$ ipython --no-banner

In [1]: import numpy as np

In [2]: np.set_printoptions(precision=2, suppress=True, linewidth=120)

In [3]: W2 = np.array([[2, -1, -2], [-1, 0, 1]])

In [4]: arr = np.repeat(W2, 21 // 2, axis=0)

In [5]: rng = np.random.default_rng(9974)

In [6]: arr = arr + 0.02 * rng.normal(size=arr.shape)

In [7]: print(arr.round(2) + 0)
[[ 2.02 -1.01 -2.02]
 [ 1.99 -0.98 -2.03]
 [ 1.99 -0.97 -2.  ]
 [ 2.02 -1.   -2.02]
 [ 1.97 -0.99 -1.99]
 [ 2.01 -1.   -2.  ]
 [ 1.98 -0.97 -1.99]
 [ 2.01 -1.03 -2.02]
 [ 2.   -0.99 -2.01]
 [ 1.97 -1.01 -2.02]
 [-1.03  0.01  1.  ]
 [-0.99 -0.01  0.98]
 [-1.    0.02  1.  ]
 [-1.01 -0.01  1.  ]
 [-1.02 -0.01  1.02]
 [-1.02  0.03  1.02]
 [-1.02  0.02  0.97]
 [-0.98  0.05  0.99]
 [-1.01  0.    1.  ]
 [-0.95 -0.01  0.97]]

In [8]: gram = np.cov(arr, rowvar=False)

In [9]: print(np.argwhere(np.triu(np.abs(np.corrcoef(arr.T)) > 0.8, 1)))
[[0 1]
 [0 2]
 [1 2]]

In [10]: print(np.median(arr, axis=0))
[ 0.51 -0.49 -0.51]

In [11]: print(np.corrcoef(arr.T))
[[ 1. -1. -1.]
 [-1.  1.  1.]
 [-1.  1.  1.]]

In [12]: print(round(np.corrcoef(arr[:, 0], arr[:, 1])[0, 1], 2))
-1.0

In [13]: print(gram.shape)
(3, 3)

In [14]: print(arr.sum(axis=0))
[  9.93  -9.88 -10.15]

In [15]: print(arr.mean(axis=0))
[ 0.5  -0.49 -0.51]

In [16]: vec = np.array([4, -6, 6])

In [17]: h = np.maximum(arr @ vec, 0)

In [18]: print(arr.T @ h)
[ 18.86 -18.82 -19.24]

In [19]: print(np.flatnonzero(h > 1e-9))
[ 0  1  2  3  4  5  6  7  8  9 10 11 12 13 14 15 16 17 18 19]

In [20]: print(np.tanh(arr @ vec))
[0.97 0.93 0.95 0.96 0.96 0.97 0.95 0.97 0.95 0.94 0.95 0.96 0.95 0.97 0.97 0.95 0.92 0.94 0.96 0.97]

In [21]: W2 = arr[[16, 17]].astype(float)

In [22]: for _ in range(7):
    ...:     idx = np.linalg.norm(arr[:, None] - W2, axis=-1).argmin(axis=1)
    ...:     W2 = np.array([arr[idx == j].mean(axis=0) for j in range(2)])
    ...: 

In [23]: print(idx)
[1 1 1 1 1 1 1 1 1 1 0 0 0 0 0 0 0 0 0 0]

In [24]: print(W2[1] - W2[0])
[ 3. -1. -3.]

In [25]: print(np.bincount(idx))
[10 10]

In [26]: print(W2)
[[-1.    0.01  0.99]
 [ 2.   -1.   -2.01]]

In [27]: print(np.abs(W2[1] - W2[0]).argmax())
2

In [28]: out = W2 / np.linalg.norm(W2, axis=1, keepdims=True)

In [29]: gram = out @ out.T

In [30]: print(np.argwhere(np.triu(np.abs(gram) > 0.95, 1)))
[]

In [31]: print(gram)
[[ 1.   -0.95]
 [-0.95  1.  ]]

In [32]: print((gram - 2 * np.eye(2)).round(6).argmax(axis=1))
[1 0]

In [33]: print((np.abs(gram) > 0.9).astype(int))
[[1 1]
 [1 1]]

In [34]: W0 = np.loadtxt("layer11.csv", delimiter=",")

In [35]: print(W0)
[[-0.5   0.   -0.87]
 [ 0.    1.    0.  ]
 [ 0.87  0.   -0.5 ]]

In [36]: idx = rng.permutation(3)

In [37]: print(idx)
[1 0 2]

In [38]: out = W0[idx][:, idx]

In [39]: print(np.round(np.trace(out), 2))
0.0

In [40]: print(np.diag(out))
[ 1.  -0.5 -0.5]

In [41]: vec = np.array([1, 4, 5])

In [42]: print(round(np.linalg.norm(vec), 2), np.round(np.linalg.norm(W0 @ vec), 2))
6.48 6.48

In [43]: print(3 - np.linalg.matrix_rank(W0 - np.eye(3), tol=1e-8))
1

In [44]: print(np.linalg.inv(W0))
[[-0.5   0.    0.87]
 [ 0.    1.    0.  ]
 [-0.87 -0.   -0.5 ]]

In [45]: print([p for p in range(1, 25) if np.allclose(np.linalg.matrix_power(W0, p), np.eye(3))])
[3, 6, 9, 12, 15, 18, 21, 24]

In [46]: print(W0.T @ (W0 @ vec))
[1. 4. 5.]

In [47]: X = np.load("out2.npy")

In [48]: print(X)
[[-0.65  1.18  5.35]
 [-3.73 -0.36  2.27]
 [-3.61 -0.3   2.39]
 [-4.87 -0.93  1.13]
 [-3.66 -0.33  2.34]
 [-2.83  0.08  3.17]
 [-2.85  0.07  3.15]
 [-1.36  0.82  4.64]
 [-4.67 -0.83  1.33]
 [-3.21 -0.11  2.79]
 [-2.75  0.12  3.25]
 [-2.88  0.06  3.12]
 [-1.56  0.72  4.44]]

In [49]: # rank 2

In [50]: dist = np.linalg.norm(X[:, None] - X[None], axis=-1)

In [51]: print(np.flatnonzero(dist[6] < dist.mean() / 2))
[ 5  6  9 10 11]

In [52]: print(np.linalg.matrix_rank(dist ** 2))
3

In [53]: print(np.unravel_index(dist.round(6).argmax(), dist.shape))
(np.int64(0), np.int64(3))

In [54]: print(dist.mean(axis=1).argmax())
0

In [55]: print(dist[6])
[3.31 1.32 1.14 3.02 1.22 0.02 0.   2.24 2.73 0.55 0.14 0.04 1.93]

In [56]: cen = X - X.mean(axis=0)

In [57]: Uu, sv, VT = np.linalg.svd(cen, full_matrices=False)

In [58]: print(np.round(cen.mean(axis=0), 2) + 0)
[0. 0. 0.]

In [59]: print(np.searchsorted(np.cumsum(sv ** 2) / (sv ** 2).sum(), 0.9) + 1)
1

In [60]: print(sv.round(2) + 0)
[6.38 0.   0.  ]

In [61]: print((np.sign(Uu[:, 0]) == np.sign(Uu[0, 0])).astype(int))
[1 0 0 0 0 1 1 1 0 0 1 1 1]

In [62]: print((sv ** 2).sum() ** 2 / (sv ** 4).sum())
1.0

In [63]: W = np.array([[3, 0, 3, 3, 0, 0], [2, 3, 2, 1, 2, 0], [1, 0, 1, 2, 2, 1]])

In [64]: coef = np.array([5, 1, 5, 1, 2, -1])

In [65]: act = np.maximum(X @ W + coef, 0)

In [66]: print((act > 0).mean(axis=0))
[0.31 0.77 0.31 0.23 1.   1.  ]

In [67]: W2 = np.array([[-1, 1, -2],
    ...:     [1, 3, -2],
    ...:     [3, 2, 0],
    ...:     [1, 1, -3],
    ...:     [-1, -2, 1],
    ...:     [2, 0, 3]])

In [68]: print((act @ W2).round(6).argmax(axis=1))
[0 2 2 2 2 2 2 0 2 2 2 2 0]

In [69]: print(W @ W2)
[[  9  12 -15]
 [  6  12 -11]
 [  4   1  -3]]
